% ipython --no-banner

In [1]: import numpy as np

In [2]: import numpy.linalg as la

In [3]: np.set_printoptions(precision=1, suppress=True, linewidth=140, legacy="1.25")

In [4]: arr = np.diag(np.array([0, 2, -3, 1, 2])) + 2 * np.eye(5, k=1) + 2 * np.eye(5, k=-1)

In [5]: print(arr)
[[ 0.  2.  0.  0.  0.]
 [ 2.  2.  2.  0.  0.]
 [ 0.  2. -3.  2.  0.]
 [ 0.  0.  2.  1.  2.]
 [ 0.  0.  0.  2.  2.]]

In [6]: print(np.kron(np.eye(2, dtype=int), arr))
[[ 0.  2.  0.  0.  0.  0.  0.  0.  0.  0.]
 [ 2.  2.  2.  0.  0.  0.  0.  0.  0.  0.]
 [ 0.  2. -3.  2.  0.  0.  0. -0.  0.  0.]
 [ 0.  0.  2.  1.  2.  0.  0.  0.  0.  0.]
 [ 0.  0.  0.  2.  2.  0.  0.  0.  0.  0.]
 [ 0.  0.  0.  0.  0.  0.  2.  0.  0.  0.]
 [ 0.  0.  0.  0.  0.  2.  2.  2.  0.  0.]
 [ 0.  0. -0.  0.  0.  0.  2. -3.  2.  0.]
 [ 0.  0.  0.  0.  0.  0.  0.  2.  1.  2.]
 [ 0.  0.  0.  0.  0.  0.  0.  0.  2.  2.]]

In [7]: print(round(float(la.det(2 * arr)), 1), round(la.det(arr), 1))
256.0 8.0

In [8]: round(float(la.det(arr.T)), 1)
Out[8]: 8.0

In [9]: print(np.all(la.eigvalsh(arr) > 0))
False

In [10]: feats = np.loadtxt("layer14.csv", delimiter=",")

In [11]: feats
Out[11]: 
array([[ 7., -6.,  0.],
       [-6., 12.,  0.],
       [ 0.,  0.,  3.]])

In [12]: (la.matrix_power((feats != 0) + (feats.T != 0) + np.eye(3), 3) > 0).astype(int)
Out[12]: 
array([[1, 1, 0],
       [1, 1, 0],
       [0, 0, 1]])

In [13]: round(la.det(feats), 1)
Out[13]: 144.0

In [14]: print(np.sort(la.eigvals(feats).real))
[ 3.  3. 16.]

In [15]: r0, v = arr[3], arr[4]

In [16]: r0 @ r0
Out[16]: 9.0

In [17]: pr = (r0 @ v) / (r0 @ r0) * r0

In [18]: print(np.outer(r0, v))
[[0. 0. 0. 0. 0.]
 [0. 0. 0. 0. 0.]
 [0. 0. 0. 4. 4.]
 [0. 0. 0. 2. 2.]
 [0. 0. 0. 4. 4.]]

In [19]: pr
Out[19]: array([0. , 0. , 1.3, 0.7, 1.3])

In [20]: round(la.norm(r0 + v) ** 2 + la.norm(r0 - v) ** 2, 1)
Out[20]: 34.0

In [21]: B = np.array([[-1, -1], [1, 2]])

In [22]: C = np.kron(B, feats)

In [23]: print(round(float(la.norm(C, 2)), 1), np.round(la.norm(B, 2) * la.norm(feats, 2), 1))
41.9 41.9

In [24]: la.matrix_rank(C)
Out[24]: 6

In [25]: x = np.array([1, 2, -2])

In [26]: h = np.maximum(feats @ x, 0)

In [27]: np.tanh(feats @ x)
Out[27]: array([-1.,  1., -1.])

In [28]: np.flatnonzero(h > 1e-9)
Out[28]: array([1])

In [29]: print(np.maximum(feats @ x, 0) - np.maximum(-feats @ x, 0))
[-5. 18. -6.]

In [30]: Lm = la.cholesky(feats)

In [31]: np.prod(np.diag(Lm)) ** 2, round(float(la.det(feats)), 1)
Out[31]: (144.0, 144.0)

In [32]: la.eigvalsh(feats).min() > 0
Out[32]: True

In [33]: feats / np.sqrt(np.outer(np.diag(feats), np.diag(feats)))
Out[33]: 
array([[ 1. , -0.7,  0. ],
       [-0.7,  1. ,  0. ],
       [ 0. ,  0. ,  1. ]])

In [34]: np.diag(Lm) ** 2
Out[34]: array([7. , 6.9, 3. ])

In [35]: F = np.loadtxt("x.csv", delimiter=",")

In [36]: F
Out[36]: 
array([[-2.7, -0.9,  1.1,  1.5, -2.3],
       [-1.3, -0.4,  0.6,  0.2, -0.5],
       [ 5.3,  1.7, -2.1,  0.7, -0.6],
       [ 2. ,  0.7,  0. , -0.4, -0.2],
       [-1.6, -0.6,  0.9,  0.2,  0.2],
       [ 0. ,  0. ,  0.9,  0.4, -0.6],
       [ 1. ,  0.4,  0. , -1.9, -1.2],
       [ 0. ,  0.1,  1.6, -0.7,  1.6],
       [-8.6, -2.8,  1.5, -1.4, -1. ],
       [ 4.3,  1.6, -0.9,  0.3,  0.6],
       [-1.6, -0.6,  0.9, -0.3, -1.3],
       [ 0.1,  0.1,  1. , -0.7,  0.3],
       [ 2.4,  0.8, -0.6, -0.5,  1.4],
       [ 3. ,  1. , -1.6, -1.7,  1.6],
       [ 2.6,  0.8, -1. , -0.4,  0.4],
       [-1.7, -0.5, -0.8,  0.8,  0.7],
       [ 1. ,  0.6,  0.9, -1.1,  0.4],
       [-3.8, -1.1,  0.6,  2.6, -0.1],
       [ 1.7,  0.5, -0.3, -1.1, -1.4],
       [ 0.6,  0. ,  0.8,  0.2, -1.3]])

In [37]: cov = F.T @ F

In [38]: np.diag(cov)
Out[38]: array([182.7,  20. ,  21.5,  23. ,  22.5])

In [39]: la.matrix_rank(cov)
Out[39]: 5

In [40]: print(np.allclose(cov, cov.T))
True

In [41]: la.svd(F, compute_uv=False) ** 2
Out[41]: array([216.8,  23.7,  19.3,   9.7,   0.2])
